In [1]: import numpy as np

In [2]: from numpy import linalg as LA

In [3]: np.set_printoptions(precision=3, suppress=True, linewidth=120, floatmode="fixed")

In [4]: def rd(a):
   ...:     return np.round(a, 3) + 0
   ...: 

In [5]: E = np.loadtxt("block14.csv", delimiter=",")

In [6]: E
Out[6]: 
array([[ 2.000,  0.000,  0.000,  0.000,  0.000,  0.000,  0.000,  0.000,  0.000,  0.000],
       [ 0.000,  1.000, -5.000, -1.000,  3.000, -1.000, -5.000,  5.000,  2.000,  4.000],
       [ 0.000,  4.000,  2.000,  2.000,  3.000,  2.000,  0.000, -3.000,  5.000,  0.000],
       [ 0.000, -4.000, -1.000,  4.000, -1.000, -5.000,  1.000, -5.000, -1.000, -4.000],
       [ 0.000, -5.000, -2.000,  0.000,  0.000,  0.000, -1.000, -1.000, -4.000,  0.000],
       [ 0.000, -5.000, -3.000, -4.000,  1.000, -5.000, -3.000, -4.000, -5.000, -5.000],
       [ 0.000,  4.000,  3.000, -5.000, -5.000, -5.000, -5.000, -1.000,  3.000, -3.000],
       [ 0.000,  3.000, -5.000,  3.000, -5.000, -1.000,  3.000, -4.000,  1.000, -4.000],
       [ 0.000, -2.000, -3.000,  5.000, -5.000, -5.000, -2.000, -3.000, -2.000,  2.000],
       [ 0.000,  5.000, -3.000, -4.000, -3.000,  0.000, -3.000,  5.000,  1.000,  2.000]])

In [7]: E @ E
Out[7]: 
array([[  4.000,   0.000,   0.000,   0.000,   0.000,   0.000,   0.000,   0.000,   0.000,   0.000],
       [  0.000, -14.000, -75.000,  23.000, -34.000,   9.000,  18.000,  25.000, -39.000,  20.000],
       [  0.000, -40.000, -30.000,  16.000,   8.000, -42.000, -46.000, -10.000, -19.000,  20.000],
       [  0.000, -23.000,  74.000,  29.000,  13.000,  12.000,  34.000, -14.000,   8.000,   0.000],
       [  0.000, -12.000,  35.000, -17.000,   9.000,  27.000,  35.000,  -2.000, -16.000, -21.000],
       [  0.000, -20.000,  77.000,   1.000,  50.000,  88.000,  63.000,  32.000,  -8.000,  26.000],
       [  0.000,  42.000,   6.000,  51.000,  45.000,  63.000,  20.000,  46.000,  48.000,  80.000],
       [  0.000, -21.000,  23.000,  -3.000,   2.000, -39.000, -21.000,  14.000,   2.000,   6.000],
       [  0.000,  13.000,  33.000,  19.000,   4.000,  19.000,  34.000,  29.000,  18.000,  15.000],
       [  0.000,  35.000, -64.000,   0.000, -11.000,  14.000,  -4.000,  47.000,   7.000,  31.000]])

In [8]: (LA.matrix_power((E != 0) + (E.T != 0) + np.eye(10), 10) > 0).astype(int)
Out[8]: 
array([[1, 0, 0, 0, 0, 0, 0, 0, 0, 0],
       [0, 1, 1, 1, 1, 1, 1, 1, 1, 1],
       [0, 1, 1, 1, 1, 1, 1, 1, 1, 1],
       [0, 1, 1, 1, 1, 1, 1, 1, 1, 1],
       [0, 1, 1, 1, 1, 1, 1, 1, 1, 1],
       [0, 1, 1, 1, 1, 1, 1, 1, 1, 1],
       [0, 1, 1, 1, 1, 1, 1, 1, 1, 1],
       [0, 1, 1, 1, 1, 1, 1, 1, 1, 1],
       [0, 1, 1, 1, 1, 1, 1, 1, 1, 1],
       [0, 1, 1, 1, 1, 1, 1, 1, 1, 1]])

In [9]: rd(np.sort(LA.eigvals(E).real))
Out[9]: array([-9.360, -9.360, -2.299, -0.487, -0.487,  0.143,  0.143,  2.000,  6.807,  7.901])

In [10]: rng = np.random.default_rng(780)

In [11]: idx = rng.permutation(10)

In [12]: idx
Out[12]: array([9, 3, 2, 7, 5, 0, 6, 1, 8, 4])

In [13]: M2 = E[idx][:, idx]

In [14]: np.trace(M2)
Out[14]: np.float64(-5.0)
